>>> import numpy as np
>>> np.set_printoptions(precision=2, suppress=True, linewidth=160, sign=" ")
>>> A = np.load("run12.npy")
>>> print(A)
[[ 8.  0. -8.  4.]
 [ 8.  0. -8.  4.]
 [ 8.  0. -8.  4.]
 [ 8.  0. -8.  4.]]
>>> print(np.linalg.lstsq(A[:-1].T, A[-1])[2])
1
>>> print(np.allclose(A[:-1].T @ np.linalg.lstsq(A[:-1].T, A[-1])[0], A[-1]))
True
>>> U, sigma, Vh = np.linalg.svd(A)
>>> print(np.argmax(sigma[:-1] / (sigma[1:] + 1e-6)) + 1)
1
>>> B = U[:, :1] @ np.diag(sigma[:1]) @ Vh[:1]
>>> print(round(float(np.linalg.norm(A - B, 2)), 2), round(sigma[1], 2))
0.0 0.0
>>> print(np.linalg.matrix_rank(A, rtol=0.05))
1
>>> print(np.linalg.matrix_rank(B))
1
>>> rank = np.linalg.matrix_rank(A)
>>> print(rank)
1
>>> N = np.linalg.svd(A)[2][rank:].T
>>> print([int(np.linalg.matrix_rank(np.delete(A, i, axis=0))) for i in range(4)])
[1, 1, 1, 1]
>>> print(N.shape)
(4, 3)
>>> print([int(np.linalg.matrix_rank(A[:, :j + 1])) for j in range(4)])
[1, 1, 1, 1]
>>> print(np.round(A @ N, 2) + 0)
[[ 0.  0.  0.]
 [ 0.  0.  0.]
 [ 0.  0.  0.]
 [ 0.  0.  0.]]
>>> print(np.linalg.matrix_rank(A.T @ A), np.linalg.matrix_rank(A @ A.T))
1 1
>>> print([int(np.linalg.matrix_rank(A[:i])) for i in range(1, len(A) + 1)])
[1, 1, 1, 1]
>>> print(np.allclose(A @ N, 0))
True
>>> m1 = np.load("m.npy")
>>> print(m1)
[[ 0.28  0.21  0.24  0.31]
 [ 0.21  0.16  0.19  0.24]
 [ 0.24  0.19  0.22  0.27]
 [ 0.31  0.24  0.27  0.35]]
>>> print(np.abs(np.diag(np.linalg.qr(m1)[1])) > 1e-9)
[ True False False False]
>>> print(np.linalg.lstsq(m1[:-1].T, m1[-1])[2])
1
>>> print(np.unique(m1.round(6), axis=0).shape)
(4, 4)
>>> E = np.loadtxt("out0.csv", delimiter=",")
>>> print(E)
[[ 2.  0.  0.  0.]
 [ 0.  3.  0.  0.]
 [ 9.  8.  7.  0.]
 [ 8.  9.  4.  6.]]
>>> proj = np.triu(np.array([[5, 7, 8, 5], [2, 9, 0, 0], [4, 4, 3, 8], [3, 1, 2, 8]]), 1) + np.eye(4)
>>> B = proj @ m1 @ np.linalg.inv(proj)
>>> print(np.round(np.poly(B), 2) + 0)
[ 1. -1.  0.  0.  0.]
>>> print(round(np.linalg.det(B), 2))
-0.0
>>> print(proj @ m1 - m1 @ proj)
[[ 4.98  1.87  2.18  2.23]
 [ 0.   -1.48 -1.69 -2.55]
 [ 2.48  0.18  0.23 -0.18]
 [ 0.   -2.17 -2.48 -3.73]]
>>> rng = np.random.default_rng(205939)
>>> z = rng.permutation(4)
>>> print(z)
[ 3  2  0  1]
>>> B = E[z][:, z]
>>> print(B)
[[ 6.  4.  8.  9.]
 [ 0.  7.  9.  8.]
 [ 0.  0.  2.  0.]
 [ 0.  0.  0.  3.]]
>>> print(np.diag(B))
[ 6.  7.  2.  3.]
>>> print(np.allclose(B, E))
False
>>> J = np.array([[1, -1, 1, -1, -1, 1, -1, 1],
...     [1, 1, 1, 1, 1, 1, 1, 1],
...     [1, 1, -1, -1, -1, -1, 1, 1],
...     [1, -1, 1, -1, 1, -1, 1, -1],
...     [1, 1, -1, -1, 1, 1, -1, -1],
...     [1, -1, -1, 1, -1, 1, 1, -1]])
>>> B = np.array([[5, 3, -4],
...     [0, 7, -1],
...     [-3, 0, 2],
...     [-9, 1, 3],
...     [-7, -7, 2],
...     [-9, -8, 0],
...     [0, 4, 4],
...     [-2, -9, 6]])
>>> print(np.linalg.matrix_rank(J @ B))
3
>>> B @ J
Traceback (most recent call last):
  File "<python-input-44>", line 1, in <module>
    B @ J
    ~~^~~
ValueError: matmul: Input operand 1 has a mismatch in its core dimension 0, with gufunc signature (n?,k),(k,m?)->(n?,m?) (size 6 is different from 3)
>>> print(np.einsum("ik,kj->ji", J, B))
[[  7 -25  31  15   3  -1]
 [-19  -9  19   9  -1   9]
 [ -4  12  -2  -4 -18  -6]]
>>> x0 = np.array([0, 3, 1, 2, 2, 0, 3, 3])
>>> print(np.sign((J @ x0).round(6)))
[-1  1  1 -1 -1 -1]
>>> print(J @ np.ones(8))
[ 0.  8.  0.  0.  0.  0.]
>>> U, sigma, Vh = np.linalg.svd(A)
>>> evecs = Vh[:(sigma > 1e-8).sum()]
>>> x0 = A[1] + 3 * A[0] + rng.integers(2) * np.eye(4)[3]
>>> print(x0)
[ 32.   0. -32.  17.]
>>> print(evecs.T @ evecs)
[[ 0.44  0.   -0.44  0.22]
 [ 0.    0.    0.    0.  ]
 [-0.44  0.    0.44 -0.22]
 [ 0.22  0.   -0.22  0.11]]
>>> print(np.diag(evecs.T @ evecs))
[ 0.44  0.    0.44  0.11]
>>> print(np.linalg.matrix_rank(np.vstack([A, x0])))
2
>>> print(round(np.linalg.norm(x0 - evecs.T @ evecs @ x0), 2))
0.94
>>> print(np.allclose(evecs.T @ evecs @ x0, x0))
False
>>> M = np.array([[0, 2, -3, 1, 3, 3, 2, 0, 1],
...     [-2, 0, -3, 3, 2, 1, 3, -3, 3],
...     [0, -1, -1, -3, -3, 1, -1, -3, -3]])
>>> M[:, 0] = 5 * M[:, 6]
>>> print(M)
[[10  2 -3  1  3  3  2  0  1]
 [15  0 -3  3  2  1  3 -3  3]
 [-5 -1 -1 -3 -3  1 -1 -3 -3]]
>>> W1 = np.array([[2, 1, 2],
...     [1, 0, 2],
...     [1, -2, -2],
...     [-1, 0, -1],
...     [2, 0, 2],
...     [2, 1, 2],
...     [1, 1, -2],
...     [-2, 1, -2],
...     [1, -1, 1]])
>>> beta = np.array([4, 9, 2])
>>> act = np.maximum(M @ W1 + beta, 0)
>>> print((act > 0).mean(axis=0))
[ 0.67  1.    0.67]
>>> print(np.linalg.matrix_rank(act))
3
>>> C = np.array([[0, 1], [-1, 1], [1, 1]])
>>> print(W1 @ C)
[[ 1  5]
 [ 2  3]
 [ 0 -3]
 [-1 -2]
 [ 2  4]
 [ 1  5]
 [-3  0]
 [-3 -3]
 [ 2  1]]
>>> print(act @ C)
[[ 11 106]
 [ 16 118]
 [ -6   6]]
>>> x0 = np.array([1, 8, 7, 7, 1, 6, 9, 1, 4])
>>> h = np.maximum(M @ x0, 0)
>>> print(np.maximum(M @ (3 * x0), 0))
[ 165  177    0]
>>> print(np.tanh(M @ x0))
[ 1.  1. -1.]
>>> def softmax(z):
...     e = np.exp(z - z.max(axis=-1, keepdims=True))
...     return e / e.sum(axis=-1, keepdims=True)
... 
>>> print(np.round(softmax(M[1]), 2) + 0)
[ 1.  0.  0.  0.  0.  0.  0.  0.  0.]
>>> print(np.round(softmax(M[1] + 4), 2) + 0)
[ 1.  0.  0.  0.  0.  0.  0.  0.  0.]
>>> print(np.round(softmax(10 * M[1]), 2) + 0)
[ 1.  0.  0.  0.  0.  0.  0.  0.  0.]
>>> S = M @ M.T / np.sqrt(9)
>>> print(np.round(softmax(S + np.triu(np.full(S.shape, -np.inf), 1)), 2) + 0)
[[ 1.  0.  0.]
 [ 0.  1.  0.]
 [ 0.  0.  1.]]
>>> print(np.round(softmax(S)[1] @ M, 2) + 0)
[15.  0. -3.  3.  2.  1.  3. -3.  3.]
>>> np.zeros(3, 9)
Traceback (most recent call last):
  File "<python-input-80>", line 1, in <module>
    np.zeros(3, 9)
    ~~~~~~~~^^^^^^
TypeError: Cannot interpret '9' as a data type
>>> print(M.shape)
(3, 9)
>>> print(np.linalg.matrix_rank(M))
3
>>> print(M.sum(axis=1))
[ 19  21 -19]
>>> print(np.count_nonzero(M))
25
>>> print(round(float(np.linalg.norm(M)), 2))
21.84
>>> print(np.diff(M, axis=0))
[[  5  -2   0   2  -1  -2   1  -3   2]
 [-20  -1   2  -6  -5   0  -4   0  -6]]
>>> print(np.linalg.svd(M, compute_uv=False))
[ 20.77   5.71   3.62]
>>> mat = np.loadtxt("mat.csv", delimiter=",")
>>> print(mat.round(2) + 0)
[[  4.39  15.03 -11.27  -9.41 -23.6  -18.36  16.3  -16.3 ]
 [  1.66   9.57  -6.32  -4.93 -15.47 -11.59  12.77 -12.77]
 [  1.57   9.37  -6.15  -4.78 -15.18 -11.35  12.64 -12.64]
 [  1.51   9.24  -6.03  -4.68 -14.98 -11.18  12.54 -12.54]
 [  1.42   9.03  -5.84  -4.51 -14.67 -10.92  12.39 -12.39]
 [  0.5    6.9   -3.98  -2.94 -11.47  -8.24  10.77 -10.77]
 [  0.16   6.02  -3.22  -2.33 -10.14  -7.13  10.05 -10.05]
 [ -0.01   5.58  -2.85  -2.03  -9.48  -6.57   9.68  -9.68]
 [ -0.51   4.09  -1.61  -1.09  -7.22  -4.68   8.31  -8.31]
 [ -0.96   2.25  -0.18  -0.11  -4.38  -2.32   6.31  -6.31]
 [ -1.04   1.67   0.23   0.13  -3.48  -1.58   5.56  -5.56]
 [ -1.06   0.98   0.67   0.36  -2.37  -0.69   4.52  -4.52]
 [ -0.99   0.48   0.92   0.44  -1.52  -0.05   3.57  -3.57]
 [ -0.87   0.17   1.01   0.43  -0.96   0.32   2.81  -2.81]
 [ -0.74  -0.01   1.     0.37  -0.61   0.51   2.22  -2.22]
 [ -0.27  -0.14   0.55   0.1   -0.07   0.47   0.73  -0.73]
 [ -0.16  -0.11   0.36   0.04  -0.02   0.33   0.43  -0.43]
 [ -0.09  -0.07   0.23   0.02  -0.01   0.21   0.25  -0.25]
 [ -0.04  -0.04   0.12   0.     0.     0.11   0.12  -0.12]
 [ -0.04  -0.03   0.1    0.     0.     0.1    0.1   -0.1 ]
 [  0.04   0.04  -0.12   0.     0.    -0.12  -0.11   0.11]
 [  0.05   0.06  -0.17   0.01   0.    -0.17  -0.16   0.16]
 [ -0.11   0.46  -1.33   0.82   0.06  -1.71  -0.74   0.74]
 [ -0.62   0.53  -1.77   1.86   0.33  -2.53  -0.71   0.71]
 [ -1.13   0.48  -1.95   2.79   0.64  -3.02  -0.59   0.59]
 [ -1.54   0.41  -2.02   3.52   0.92  -3.32  -0.47   0.47]
 [ -1.55   0.41  -2.02   3.54   0.93  -3.33  -0.47   0.47]
 [ -2.81   0.06  -2.02   5.68   1.85  -3.93  -0.06   0.06]
 [ -2.99   0.    -2.     5.99   1.99  -4.     0.     0.  ]
 [ -5.83  -1.12  -1.39  10.63   4.34  -4.54   0.95  -0.95]
 [-13.31  -4.9    1.55  22.47  11.26  -4.05   3.38  -3.38]
 [-21.46  -9.67   5.71  35.17  19.45  -2.15   5.84  -5.84]]
>>> print(mat.sum(axis=0))
[ -46.84   66.71  -49.78   57.56  -93.85 -125.48  138.97 -138.97]
>>> print(np.count_nonzero(mat))
256
>>> np.zeros(32, 8)
Traceback (most recent call last):
  File "<python-input-92>", line 1, in <module>
    np.zeros(32, 8)
    ~~~~~~~~^^^^^^^
TypeError: Cannot interpret '8' as a data type
